$ ipython --no-banner

In [1]: import numpy as np

In [2]: import numpy.linalg as la

In [3]: np.set_printoptions(suppress=True, linewidth=120)

In [4]: A = np.array([[3, 0, 3, 0], [0, 0, 0, 3], [0, 0, 0, 1], [2, 0, 0, 1]])

In [5]: A
Out[5]: 
array([[3, 0, 3, 0],
       [0, 0, 0, 3],
       [0, 0, 0, 1],
       [2, 0, 0, 1]])

In [6]: # looks like rank 3

In [7]: Uu, sig, Vt = la.svd(A)

In [8]: V = Vt[:(sig > 1e-8).sum()]

In [9]: rng = np.random.default_rng(57771)

In [10]: x0 = A[1] + 4 * A[2] + rng.integers(2) * np.eye(4)[2]

In [11]: x0
Out[11]: array([0., 0., 0., 7.])

In [12]: np.round(np.diag(V.T @ V), 2) + 0
Out[12]: array([1., 0., 1., 1.])

In [13]: np.round(V.T @ V, 2) + 0
Out[13]: 
array([[1., 0., 0., 0.],
       [0., 0., 0., 0.],
       [0., 0., 1., 0.],
       [0., 0., 0., 1.]])

In [14]: np.round(la.norm(x0 - V.T @ V @ x0), 2)
Out[14]: np.float64(0.0)

In [15]: np.allclose(V.T @ V @ x0, x0)
Out[15]: True

In [16]: Uu, sig, Vt = la.svd(A)

In [17]: np.argmax(sig[:-1] / (sig[1:] + 1e-6)) + 1
Out[17]: np.int64(3)

In [18]: print(sig.round(2) + 0)
[4.53 3.3  1.27 0.  ]

In [19]: M2 = Uu[:, :3] @ np.diag(sig[:3]) @ Vt[:3]

In [20]: round(la.norm(A - M2) / la.norm(A), 2)
Out[20]: np.float64(0.0)

In [21]: la.matrix_rank(M2)
Out[21]: np.int64(3)

In [22]: round(la.norm(A - M2, 2), 2), round(float(sig[3]), 2)
Out[22]: (np.float64(0.0), 0.0)

In [23]: r = la.matrix_rank(A)

In [24]: r
Out[24]: np.int64(3)

In [25]: null = la.svd(A)[2][r:].T

In [26]: [int(la.matrix_rank(np.delete(A, i, axis=0))) for i in range(4)]
Out[26]: [2, 3, 3, 2]

In [27]: print(np.round(null[:, 0] / null[np.abs(null[:, 0]).round(6).argmax(), 0], 2) + 0)
[0. 1. 0. 0.]

In [28]: null.shape
Out[28]: (4, 1)

In [29]: np.round(null @ null.T, 2) + 0
Out[29]: 
array([[0., 0., 0., 0.],
       [0., 1., 0., 0.],
       [0., 0., 0., 0.],
       [0., 0., 0., 0.]])

In [30]: m1 = np.load("dump.npy")

In [31]: m1
Out[31]: 
array([[-0.01,  5.11,  4.39],
       [-1.45,  6.08,  5.19],
       [-0.75,  4.62,  6.98],
       [ 1.17,  6.1 ,  4.99],
       [-0.27,  5.68,  7.12],
       [ 0.43,  7.61,  5.11],
       [-0.15,  4.68,  5.21],
       [-2.25,  4.63,  5.49],
       [ 0.92,  5.21,  5.27],
       [ 0.24,  6.3 ,  6.86],
       [ 0.67,  5.99,  5.73],
       [-0.51,  5.64,  4.81],
       [-0.24,  3.68,  6.86],
       [-0.06,  6.79,  5.7 ],
       [-1.02,  5.59,  4.73],
       [-0.04,  4.21,  4.79],
       [-0.48,  3.74,  4.68],
       [-0.23,  5.03,  6.38],
       [-0.96,  5.04,  2.62]])

In [32]: Ac = (m1 - m1.mean(axis=0)) / m1.std(axis=0)

In [33]: print(np.round(Ac.std(axis=0), 2))
[1. 1. 1.]

In [34]: np.argwhere(np.abs(Ac) > 2)
Out[34]: 
array([[ 5,  1],
       [ 7,  0],
       [18,  2]])

In [35]: coef = la.lstsq(np.delete(Ac, 2, axis=1), Ac[:, 2])[0]

In [36]: np.abs(coef).argmax()
Out[36]: np.int64(0)

In [37]: Z = m1[[7, 8]].astype(float)

In [38]: for _ in range(5):
    ...:     z = la.norm(m1[:, None] - Z, axis=-1).argmin(axis=1)
    ...:     Z = np.array([m1[z == j].mean(axis=0) for j in range(2)])
    ...: 

In [39]: z
Out[39]: array([0, 0, 1, 1, 1, 1, 0, 0, 1, 1, 1, 0, 1, 1, 0, 0, 0, 1, 0])

In [40]: Z.round(2)
Out[40]: 
array([[-0.76,  4.97,  4.66],
       [ 0.19,  5.7 ,  6.1 ]])

In [41]: print(np.bincount(z))
[ 9 10]

In [42]: np.trace(A)
Out[42]: np.int64(4)

In [43]: np.round(np.abs(la.eigvals(A)).max(), 2)
Out[43]: np.float64(3.63)

In [44]: np.allclose(A @ A.T, A.T @ A)
Out[44]: False

In [45]: (A + A.T) / 2
Out[45]: 
array([[3. , 0. , 1.5, 1. ],
       [0. , 0. , 0. , 1.5],
       [1.5, 0. , 0. , 0.5],
       [1. , 1.5, 0.5, 1. ]])
